$ python -q
>>> import numpy as np
>>> np.set_printoptions(precision=1, suppress=True, linewidth=120, floatmode="fixed")
>>> F = 2 * np.eye(4) + np.eye(4, k=1)
>>> print(F)
[[2.0 1.0 0.0 0.0]
 [0.0 2.0 1.0 0.0]
 [0.0 0.0 2.0 1.0]
 [0.0 0.0 0.0 2.0]]
>>> # triangular, det is the product of the diagonal
>>> cov = F.T @ F
>>> print(np.linalg.eigvalsh(cov)[::-1])
[8.1 5.9 3.4 1.6]
>>> np.allclose(cov, cov.T)
True
>>> np.linalg.svd(F, compute_uv=False) ** 2
array([8.1, 5.9, 3.4, 1.6])
>>> th = np.radians(120)
>>> R = np.eye(4)
>>> R[1, 1] = R[0, 0] = np.cos(th)
>>> R[1, 0], R[0, 1] = -np.sin(th), np.sin(th)
>>> R
array([[-0.5,  0.9,  0.0,  0.0],
       [-0.9, -0.5,  0.0,  0.0],
       [ 0.0,  0.0,  1.0,  0.0],
       [ 0.0,  0.0,  0.0,  1.0]])
>>> A2 = F @ R.T
>>> print(np.allclose(np.linalg.norm(F, axis=1), np.linalg.norm(A2, axis=1)))
True
>>> [int(np.linalg.matrix_rank(np.linalg.matrix_power(F, p))) for p in range(1, 5)]
[4, 4, 4, 4]
>>> F @ F
array([[4.0, 4.0, 1.0, 0.0],
       [0.0, 4.0, 4.0, 1.0],
       [0.0, 0.0, 4.0, 4.0],
       [0.0, 0.0, 0.0, 4.0]])
>>> np.linalg.matrix_power(F - np.diag(np.diag(F)), 4)
array([[0.0, 0.0, 0.0, 0.0],
       [0.0, 0.0, 0.0, 0.0],
       [0.0, 0.0, 0.0, 0.0],
       [0.0, 0.0, 0.0, 0.0]])
>>> np.prod(np.diag(F)), round(float(np.linalg.det(F)), 1)
(np.float64(16.0), 16.0)
>>> x = np.array([3, 3, 2, 3])
>>> h = np.maximum(F @ x, 0)
>>> h
array([9.0, 8.0, 7.0, 6.0])
>>> np.maximum(F @ x, 0) - np.maximum(-F @ x, 0)
array([9.0, 8.0, 7.0, 6.0])
>>> F * (h > 1e-9)[:, None]
array([[2.0, 1.0, 0.0, 0.0],
       [0.0, 2.0, 1.0, 0.0],
       [0.0, 0.0, 2.0, 1.0],
       [0.0, 0.0, 0.0, 2.0]])
>>> print(F.T @ h)
[18.0 25.0 22.0 19.0]
